>>> import numpy as np
>>> from numpy import linalg as LA
>>> np.set_printoptions(precision=2, suppress=True, linewidth=120, sign=" ")
>>> rnd = lambda a: np.round(a, 2) + 0
>>> F = np.load("layer7.npy")
>>> print(rnd(F))
[[ 0.81  0.52  0.67  0.74]
 [ 0.52  0.21  0.5   0.98]
 [ 0.67  0.5   2.45  0.32]
 [ 0.74  0.98  0.32 -1.47]]
>>> rk = LA.matrix_rank(F)
>>> print(rk)
3
>>> N = LA.svd(F)[2][rk:].T
>>> [int(LA.matrix_rank(F[:i])) for i in range(1, len(F) + 1)]
[1, 2, 3, 3]
>>> [int(LA.matrix_rank(np.delete(F, i, axis=0))) for i in range(4)]
[3, 3, 2, 3]
>>> print([int(LA.matrix_rank(F[:, :j + 1])) for j in range(4)])
[1, 2, 3, 3]
>>> print(LA.matrix_rank(F.T @ F), LA.matrix_rank(F @ F.T))
3 3
>>> np.allclose(F @ N, 0)
True
>>> rnd(np.trace(LA.pinv(F) @ F))
np.float64(3.0)
>>> np.abs(np.diag(LA.qr(F)[1])) > 1e-9
array([ True,  True,  True, False])
>>> np.unique(F.round(6), axis=0).shape
(4, 4)
>>> LA.lstsq(F[:-1].T, F[-1])[2]
np.int32(3)
>>> data = np.array([[-4, -8, 0, 0, 0, 0],
...     [7, -1, 0, 0, 0, 0],
...     [0, 6, 0, 0, 0, 0],
...     [0, 0, -4, -8, 0, 0],
...     [0, 0, 7, -1, 0, 0],
...     [0, 0, 0, 6, 0, 0],
...     [0, 0, 0, 0, -4, -8],
...     [0, 0, 0, 0, 7, -1],
...     [0, 0, 0, 0, 0, 6]])
>>> data
array([[-4, -8,  0,  0,  0,  0],
       [ 7, -1,  0,  0,  0,  0],
       [ 0,  6,  0,  0,  0,  0],
       [ 0,  0, -4, -8,  0,  0],
       [ 0,  0,  7, -1,  0,  0],
       [ 0,  0,  0,  6,  0,  0],
       [ 0,  0,  0,  0, -4, -8],
       [ 0,  0,  0,  0,  7, -1],
       [ 0,  0,  0,  0,  0,  6]])
>>> proj = np.triu(np.array([[-7, -4, -3, -3], [7, -9, 9, -8], [6, -2, -2, -9], [1, -4, -3, -2]]), 1) + np.eye(4)
>>> other = proj @ F @ LA.inv(proj)
>>> rnd(LA.det(other))
np.float64(0.0)
